>>> import numpy as np
>>> from numpy import linalg as LA
>>> np.set_printoptions(suppress=True, linewidth=200)
>>> rng = np.random.default_rng(78)
>>> data = rng.normal(size=(45, 12))
>>> data = 10 * data / LA.norm(data, axis=1, keepdims=True)
>>> data.round(3)
array([[-2.058,  1.203, -1.161, -3.328,  2.16 , -1.045,  0.141,  2.198,  7.697, -1.461,  1.612,  2.703],
       [ 0.811,  3.476,  5.147,  3.072,  1.52 ,  4.289,  1.37 ,  1.711,  0.971,  2.242,  0.026,  4.456],
       [ 0.254,  5.325,  0.631, -3.009, -2.666, -0.627, -1.633,  4.149,  3.994, -4.019, -1.444,  0.749],
       [-2.433,  1.182, -1.933,  2.121, -1.456,  7.765, -0.323, -0.011,  3.804, -1.527, -1.796,  1.378],
       [ 5.696, -4.048,  0.75 ,  0.071,  1.649, -0.121,  2.565,  3.9  ,  0.437, -0.459,  3.51 ,  3.655],
       [-3.346,  0.249,  0.916,  3.931, -3.903,  0.457, -2.043,  0.385, -5.546,  1.208,  4.293,  1.427],
       [ 1.729,  1.386,  7.799,  0.182, -4.351,  0.234,  2.172,  1.935,  1.54 , -1.788,  0.812, -0.742],
       [-3.373,  2.38 ,  3.613,  1.989,  4.775,  1.004,  2.368, -1.538, -4.728, -2.735,  1.602, -1.329],
       [-3.767, -0.461,  5.5  ,  4.277,  3.26 ,  0.671, -1.522,  0.541,  1.568,  0.675,  4.469, -0.698],
       [-0.764, -0.108, -3.851,  0.87 , -3.959, -0.526, -1.688,  1.963,  4.062, -5.656,  2.194, -2.803],
       [ 1.848, -3.139,  3.751,  5.252,  0.355, -2.734, -0.695, -4.094,  1.112,  3.573, -1.312,  2.125],
       [ 2.535, -0.006,  5.547,  1.994, -0.27 ,  2.215,  2.287,  2.895,  0.32 ,  3.87 ,  1.097,  4.894],
       [ 4.489,  4.433, -1.943, -0.604, -4.569, -3.251, -3.106,  0.639,  0.628, -2.373, -2.916, -0.138],
       [ 1.93 ,  0.794,  1.286,  0.536,  6.886,  2.345, -0.158, -1.864, -2.007,  0.008, -3.399,  4.659],
       [ 3.651,  2.465,  3.154, -0.459,  0.689, -2.636, -3.993, -4.636,  3.658, -2.145, -0.462, -2.716],
       [ 4.562, -1.109, -0.862, -1.992, -0.556, -0.6  ,  3.541, -3.065,  2.88 ,  0.764, -6.291, -1.484],
       [ 3.725,  1.131, -0.733, -2.018, -0.933,  2.241, -0.546,  3.934,  5.488,  0.384,  3.398, -4.093],
       [-1.241,  3.54 ,  2.042,  3.996,  1.337,  2.033, -0.445, -2.295,  4.384,  1.991,  5.587,  0.039],
       [ 7.073, -0.305,  2.27 ,  0.865,  3.123, -1.379,  3.698, -0.892, -2.759, -1.221, -1.44 ,  2.584],
       [ 0.827,  1.524, -1.547, -4.34 ,  4.14 , -1.011, -0.905, -0.61 , -7.044, -0.644,  0.15 ,  2.521],
       [ 4.153, -5.567,  0.816,  1.2  , -3.343, -3.62 , -2.177,  0.308, -2.274,  2.986,  0.869,  2.39 ],
       [ 2.769,  4.336, -0.714,  6.197,  0.645, -0.422,  1.379,  1.129, -4.588, -0.142,  3.124, -0.152],
       [ 2.068,  5.871, -0.78 , -0.269,  2.635,  1.742, -2.566, -2.015, -4.611, -3.054,  2.918,  0.92 ],
       [ 1.016, -0.358,  5.408,  2.051,  4.455,  1.363, -3.886, -3.363,  1.72 ,  1.629,  3.396, -0.351],
       [-4.051,  0.851,  2.438,  2.359,  1.919, -2.476,  0.898, -2.145, -0.939, -0.019, -1.043,  7.36 ],
       [ 0.249,  1.731, -3.616, -3.667, -1.856,  2.301,  0.682,  1.268,  6.229,  3.33 , -0.321,  3.101],
       [-2.821, -2.974,  7.081, -0.069, -1.243,  1.237, -0.802, -3.617, -2.995, -1.334, -0.489, -2.293],
       [-0.777, -3.449, -1.657, -1.266,  2.27 ,  1.942,  1.017, -1.563, -0.858, -6.099,  2.396, -5.204],
       [ 0.811, -0.919, -3.341,  4.927,  4.783,  1.745,  0.244,  1.246,  4.632, -1.252,  3.232,  1.436],
       [-1.587,  5.336, -0.849, -1.189, -2.269, -0.312, -4.372,  3.067, -0.246,  0.624,  4.393, -3.654],
       [-2.655, -4.06 , -4.735,  3.226,  3.895,  1.727,  0.364, -4.09 ,  1.76 ,  0.409, -1.902, -1.32 ],
       [ 0.334, -2.221, -0.895, -6.302, -4.11 , -1.801, -0.715,  4.959, -2.714,  0.568, -0.223, -1.206],
       [-4.543,  3.24 , -5.997,  2.697,  2.264, -0.145,  2.273, -0.296,  1.292, -2.851, -2.265,  0.547],
       [-0.201,  0.925,  1.797, -1.737,  2.506, -3.374,  0.431,  0.404, -0.379, -4.253,  3.494, -6.664],
       [-2.546,  4.675,  2.976,  2.213, -0.37 , -1.401, -2.608, -0.686, -2.788, -1.154, -1.968, -5.963],
       [ 1.645,  1.081, -4.213, -4.986, -3.182, -2.831,  2.701, -1.313,  2.43 , -0.403,  3.084,  3.283],
       [ 1.468, -3.011,  4.274, -2.915,  4.476, -0.238,  1.009, -3.414, -3.349, -1.584,  2.271,  3.219],
       [-5.156,  2.092, -2.947,  0.824, -4.244,  0.752, -2.031,  0.32 , -2.484, -5.325, -1.444, -0.508],
       [ 3.645,  2.79 , -3.162,  4.128,  0.312, -0.773, -4.458,  1.402,  0.09 ,  1.393,  4.908,  1.822],
       [ 2.94 ,  2.47 , -3.137,  1.09 , -0.358,  2.722, -1.594,  0.364, -0.574, -1.239, -0.078,  7.883],
       [-1.29 ,  1.858,  3.341, -1.896,  3.873,  2.399,  4.274,  1.974,  0.834,  0.724,  5.909, -1.033],
       [ 3.325,  1.233,  0.291, -1.17 , -1.162,  0.867, -0.135,  2.744,  0.645,  3.756,  3.804, -6.879],
       [-1.194,  0.841,  4.15 ,  0.943, -2.518,  1.545,  5.067, -2.433,  2.747,  0.415,  5.536, -1.033],
       [ 2.552, -2.471,  4.381, -0.186, -3.192, -0.695, -3.777, -2.857,  4.806, -1.514, -2.556,  1.769],
       [ 2.58 , -1.729, -1.522, -1.729,  0.026,  2.851, -4.317,  1.301,  2.947, -1.442,  4.466,  5.087]])
>>> hat = data @ LA.solve(data.T @ data, data.T)
>>> np.trace(hat)
np.float64(12.0)
>>> np.round(LA.eigvalsh(hat), 3) + 0
array([0., 0., 0., 0., 0., 0., 0., 0., 0., 0., 0., 0., 0., 0., 0., 0., 0., 0., 0., 0., 0., 0., 0., 0., 0., 0., 0., 0., 0., 0., 0., 0., 0., 1., 1., 1., 1., 1., 1., 1., 1., 1., 1., 1., 1.])
>>> np.round(hat @ data[:, 4], 3)
array([ 2.16 ,  1.52 , -2.666, -1.456,  1.649, -3.903, -4.351,  4.775,  3.26 , -3.959,  0.355, -0.27 , -4.569,  6.886,  0.689, -0.556, -0.933,  1.337,  3.123,  4.14 , -3.343,  0.645,  2.635,  4.455,
        1.919, -1.856, -1.243,  2.27 ,  4.783, -2.269,  3.895, -4.11 ,  2.264,  2.506, -0.37 , -3.182,  4.476, -4.244,  0.312, -0.358,  3.873, -1.162, -2.518, -3.192,  0.026])
>>> LA.matrix_rank(np.eye(45) - hat)
np.int64(33)
>>> x0 = np.array([2, 0, -3, 1, -2, -3, 0, 3, 1, 3, 1, 0])
>>> y = data @ x0
>>> np.round(LA.solve(data.T @ data, data.T @ y), 3) + 0
array([ 2.,  0., -3.,  1., -2., -3.,  0.,  3.,  1.,  3.,  1.,  0.])
>>> y = y + 0.02 * rng.normal(size=45)
>>> y.round(3)
array([  6.387, -13.767,   5.76 , -19.923,  20.549,   4.48 ,  -8.968, -44.1  , -18.585,  15.585,   3.443,   5.986,  25.585, -31.205, -13.245,   2.298,  24.622,  -4.36 ,  -4.429, -13.97 ,  33.1  ,
        15.324, -21.19 , -25.226, -17.945,  24.203, -46.547, -29.682,   9.634,  18.856, -12.068,  24.333,  -2.92 , -10.861, -17.145,  26.13 , -37.142, -13.351,  36.02 ,   5.661, -14.649,  28.256,
       -11.247, -10.616,   6.382])
>>> b, *_ = LA.lstsq(data, y)
>>> b.round()
array([ 2., -0., -3.,  1., -2., -3., -0.,  3.,  1.,  3.,  1.,  0.])
>>> np.round(data.T @ (y - data @ b), 3) + 0
array([0., 0., 0., 0., 0., 0., 0., 0., 0., 0., 0., 0.])
>>> round(LA.norm(y - data @ b), 3)
np.float64(0.122)
>>> [round(float(LA.norm(LA.solve(data.T @ data + lam * np.eye(12), data.T @ y))), 2) for lam in (0, 1, 10, 100)]
[6.86, 6.83, 6.64, 5.29]
